$ python3 -q
>>> import numpy as np
>>> import numpy.linalg as la
>>> np.set_printoptions(precision=2, suppress=True, linewidth=140)
>>> rd = lambda a: np.round(a, 2) + 0
>>> F = np.load("case15.npy")
>>> F
array([[8, 3, 1, 8],
       [3, 7, 2, 4],
       [2, 3, 6, 2],
       [2, 3, 6, 2]])
>>> rk = la.matrix_rank(F)
>>> rk
np.int64(3)
>>> null = la.svd(F)[2][rk:].T
>>> rd(null[:, 0] / null[np.abs(null[:, 0]).round(6).argmax(), 0])
array([-0.94, -0.19,  0.07,  1.  ])
>>> [int(la.matrix_rank(np.delete(F, i, axis=0))) for i in range(4)]
[2, 2, 3, 3]
>>> la.matrix_rank(F.T @ F), la.matrix_rank(F @ F.T)
(np.int64(3), np.int64(3))
>>> rd(null @ null.T)
array([[ 0.46,  0.09, -0.04, -0.49],
       [ 0.09,  0.02, -0.01, -0.1 ],
       [-0.04, -0.01,  0.  ,  0.04],
       [-0.49, -0.1 ,  0.04,  0.52]])
>>> vec = np.array([6, 7, 0, 8])
>>> F @ np.ones(4)
array([20., 16., 13., 13.])
>>> F @ vec
array([133,  99,  49,  49])
>>> mat = np.load("a.npy")
>>> mat
array([[ 1, -2,  4],
       [ 1, -1,  1],
       [ 1,  0,  0],
       [ 1,  1,  1]])
>>> q, V = la.qr(mat[:, :2])[0], la.qr(mat[:, 2:])[0]
>>> sigma = la.svd(q.T @ V, compute_uv=False)
>>> rd(la.norm(q @ q.T - V @ V.T, 2))
np.float64(1.0)
>>> (sigma > 0.9).sum()
np.int64(0)
>>> vec = np.array([5, 3, 4])
>>> y = mat @ vec
>>> rd(la.lstsq(mat, y)[0])
array([5., 3., 4.])
>>> rd(la.pinv(mat) @ mat)
array([[1., 0., 0.],
       [0., 1., 0.],
       [0., 0., 1.]])
>>> rng = np.random.default_rng(598)
>>> y = y + 0.1 * rng.normal(size=4)
>>> rd(y)
array([14.89,  6.13,  5.03, 11.86])
>>> b, *_ = la.lstsq(mat, y)
>>> rd(mat.T @ (y - mat @ b))
array([0., 0., 0.])
>>> [round(float(la.norm(la.solve(mat.T @ mat + lam * np.eye(3), mat.T @ y))), 2) for lam in (0, 1, 10, 100)]
[7.02, 5.66, 2.91, 0.73]
>>> proj = mat @ la.solve(mat.T @ mat, mat.T)
>>> rd(np.diag(proj))
array([0.95, 0.55, 0.55, 0.95])
>>> rd(proj @ mat[:, 0])
array([1., 1., 1., 1.])
>>> rd(np.trace(proj))
np.float64(3.0)
>>> U, sigma = la.svd(mat)
Traceback (most recent call last):
  File "<python-input-36>", line 1, in <module>
    U, sigma = la.svd(mat)
    ^^^^^^^^
ValueError: too many values to unpack (expected 2)
>>> U, sigma, vt = la.svd(mat, full_matrices=False)
>>> rd(U.T @ U)
array([[1., 0., 0.],
       [0., 1., 0.],
       [0., 0., 1.]])
>>> rd(np.sqrt((sigma ** 2).sum())), rd(la.norm(mat))
(np.float64(5.29), np.float64(5.29))
>>> np.allclose(U * sigma @ vt, mat)
True
>>> rd(vt @ vt.T)
array([[1., 0., 0.],
       [0., 1., 0.],
       [0., 0., 1.]])
>>> gram = mat.T @ mat
>>> np.allclose(gram, gram.T)
True
>>> np.trace(gram), (mat ** 2).sum()
(np.int64(28), np.int64(28))
>>> rd(la.eigvalsh(gram)[::-1])
array([23.97,  2.87,  1.16])
>>> np.diag(gram)
array([ 4,  6, 18])
>>> gram
array([[ 4, -2,  6],
       [-2,  6, -8],
       [ 6, -8, 18]])
>>> arr = np.loadtxt("block13.csv", delimiter=",")
>>> arr
array([[29.29, 26.8 ,  0.14, 24.38, 24.97, 16.98],
       [28.03, 26.81,  0.96, 24.52, 24.21, 19.06],
       [26.29, 27.23, -0.16, 24.24, 24.49, 15.26],
       [27.57, 25.66,  0.73, 24.11, 22.  , 19.26],
       [27.04, 28.36, -0.41, 23.59, 24.39, 19.67],
       [25.4 , 26.74, -1.52, 22.27, 23.65, 19.57],
       [26.45, 28.26,  2.28, 24.3 , 24.98, 17.92],
       [25.24, 26.36,  0.68, 25.09, 24.64, 18.11],
       [25.31, 27.23, -1.07, 22.93, 23.83, 17.58],
       [26.68, 28.  , -0.91, 23.61, 23.01, 18.81],
       [26.1 , 28.12,  0.02, 25.09, 24.23, 19.36],
       [25.68, 26.1 ,  0.8 , 22.11, 24.58, 18.79],
       [25.22, 29.23, -1.05, 26.15, 24.57, 16.53],
       [27.08, 26.22,  1.54, 25.19, 24.62, 18.99],
       [27.47, 28.51,  1.08, 24.37, 23.97, 19.01],
       [27.42, 27.85, -1.55, 24.73, 24.68, 18.25],
       [26.68, 28.53,  2.43, 23.02, 25.46, 17.8 ],
       [28.56, 25.56,  2.14, 23.35, 22.93, 16.66],
       [26.48, 27.77, -0.43, 23.58, 24.17, 18.14],
       [27.33, 27.97, -1.82, 23.57, 23.75, 16.14],
       [28.46, 25.36,  1.49, 23.86, 23.09, 19.46],
       [26.37, 28.02, -1.71, 23.22, 25.41, 17.99],
       [28.81, 26.07, -0.47, 25.18, 24.53, 16.42],
       [26.94, 26.27,  0.74, 23.58, 24.2 , 17.46],
       [26.65, 26.64, -0.1 , 25.87, 24.88, 16.71],
       [26.14, 27.32, -0.27, 24.9 , 23.26, 16.3 ],
       [26.58, 26.85,  0.38, 25.32, 25.47, 18.42],
       [27.86, 28.35, -0.38, 24.38, 24.94, 17.54],
       [27.46, 26.22, -1.14, 25.18, 23.78, 17.86],
       [25.97, 25.48, -1.24, 24.32, 23.97, 17.3 ]])
>>> gram = np.cov(arr, rowvar=False)
>>> np.argwhere(np.triu(np.abs(np.corrcoef(arr.T)) > 0.8, 1))
array([], shape=(0, 2), dtype=int64)
>>> rd(np.corrcoef(arr.T))
array([[ 1.  , -0.27,  0.26,  0.11, -0.14, -0.04],
       [-0.27,  1.  , -0.21,  0.06,  0.39, -0.04],
       [ 0.26, -0.21,  1.  , -0.03,  0.03,  0.19],
       [ 0.11,  0.06, -0.03,  1.  ,  0.2 , -0.25],
       [-0.14,  0.39,  0.03,  0.2 ,  1.  , -0.16],
       [-0.04, -0.04,  0.19, -0.25, -0.16,  1.  ]])
>>> rd(np.corrcoef(arr[:, 4], arr[:, 3])[0, 1])
np.float64(0.2)
>>> rd(arr.std(axis=0))
array([1.06, 1.05, 1.19, 0.97, 0.79, 1.15])
>>> rd(la.eigvalsh(gram)[::-1])
array([2.01, 1.54, 1.2 , 0.83, 0.74, 0.42])
>>> rd(np.polyfit(arr[:, 4], arr[:, 3], 1))
array([ 0.24, 18.39])
>>> np.argsort(-arr.std(axis=0).round(6), kind="stable")
array([2, 5, 0, 1, 3, 4])
>>> rd(gram)
array([[ 1.16, -0.31,  0.34,  0.11, -0.12, -0.05],
       [-0.31,  1.14, -0.27,  0.06,  0.34, -0.04],
       [ 0.34, -0.27,  1.46, -0.03,  0.03,  0.27],
       [ 0.11,  0.06, -0.03,  0.97,  0.16, -0.29],
       [-0.12,  0.34,  0.03,  0.16,  0.65, -0.15],
       [-0.05, -0.04,  0.27, -0.29, -0.15,  1.36]])
>>> gram.shape
(6, 6)
>>> proj = arr @ la.solve(arr.T @ arr, arr.T)
>>> rd(la.eigvalsh(proj))
array([0., 0., 0., 0., 0., 0., 0., 0., 0., 0., 0., 0., 0., 0., 0., 0., 0., 0., 0., 0., 0., 0., 0., 0., 1., 1., 1., 1., 1., 1.])
>>> rd(np.diag(proj))
array([0.22, 0.09, 0.18, 0.3 , 0.14, 0.28, 0.24, 0.23, 0.1 , 0.21, 0.16, 0.26, 0.39, 0.18, 0.17, 0.1 , 0.38, 0.31, 0.06, 0.26, 0.25, 0.24,
       0.24, 0.07, 0.18, 0.18, 0.17, 0.08, 0.16, 0.17])
>>> np.allclose(proj @ proj, proj)
True
>>> cen = arr - arr.mean(axis=0)
>>> V = la.svd(cen)[2][:1]
>>> other = cen - cen @ V.T @ V
>>> rd(np.diag(V.T @ V))
array([0.17, 0.2 , 0.43, 0.02, 0.04, 0.14])
>>> rd((cen @ V.T).std(axis=0))
array([1.39])
>>> la.norm(other, axis=1).round(6).argmax()
np.int64(5)
>>> A = np.array([[0.3, -0.5, -0.6, -1.2, 1.8, 0.7, -2.1],
...     [0.7, 1.3, -0.3, -2.3, -1.2, 0.1, 0.9],
...     [0.3, -2.3, -0.1, 0.6, -0.6, 0.8, -1.3],
...     [1.3, 0.7, 0.5, -1.6, -0.5, 0.7, -0.1],
...     [1.2, 0.1, -0.2, -1.1, -0.7, 0.4, 1.3],
...     [0.7, -0.8, 1.8, -0.4, -0.1, -1.9, -0.6]])
>>> A[3] = A[4] + 0.02 * rng.normal(size=7)
>>> rd(A)
array([[ 0.3 , -0.5 , -0.6 , -1.2 ,  1.8 ,  0.7 , -2.1 ],
       [ 0.7 ,  1.3 , -0.3 , -2.3 , -1.2 ,  0.1 ,  0.9 ],
       [ 0.3 , -2.3 , -0.1 ,  0.6 , -0.6 ,  0.8 , -1.3 ],
       [ 1.17,  0.11, -0.2 , -1.09, -0.71,  0.38,  1.29],
       [ 1.2 ,  0.1 , -0.2 , -1.1 , -0.7 ,  0.4 ,  1.3 ],
       [ 0.7 , -0.8 ,  1.8 , -0.4 , -0.1 , -1.9 , -0.6 ]])
>>> idx = arr[:, 0] > np.median(arr[:, 0])
>>> r0 = arr[idx].mean(axis=0) - arr[~idx].mean(axis=0)
>>> idx.astype(int)
array([1, 1, 0, 1, 1, 0, 0, 0, 0, 0, 0, 0, 0, 1, 1, 1, 0, 1, 0, 1, 1, 0, 1, 1, 0, 0, 0, 1, 1, 0])
>>> np.argsort(-np.abs(r0).round(6), kind="stable")
array([0, 1, 4, 2, 5, 3])
>>> rd((((arr - arr.mean(axis=0)) @ r0 > 0) == idx).mean())
np.float64(0.93)
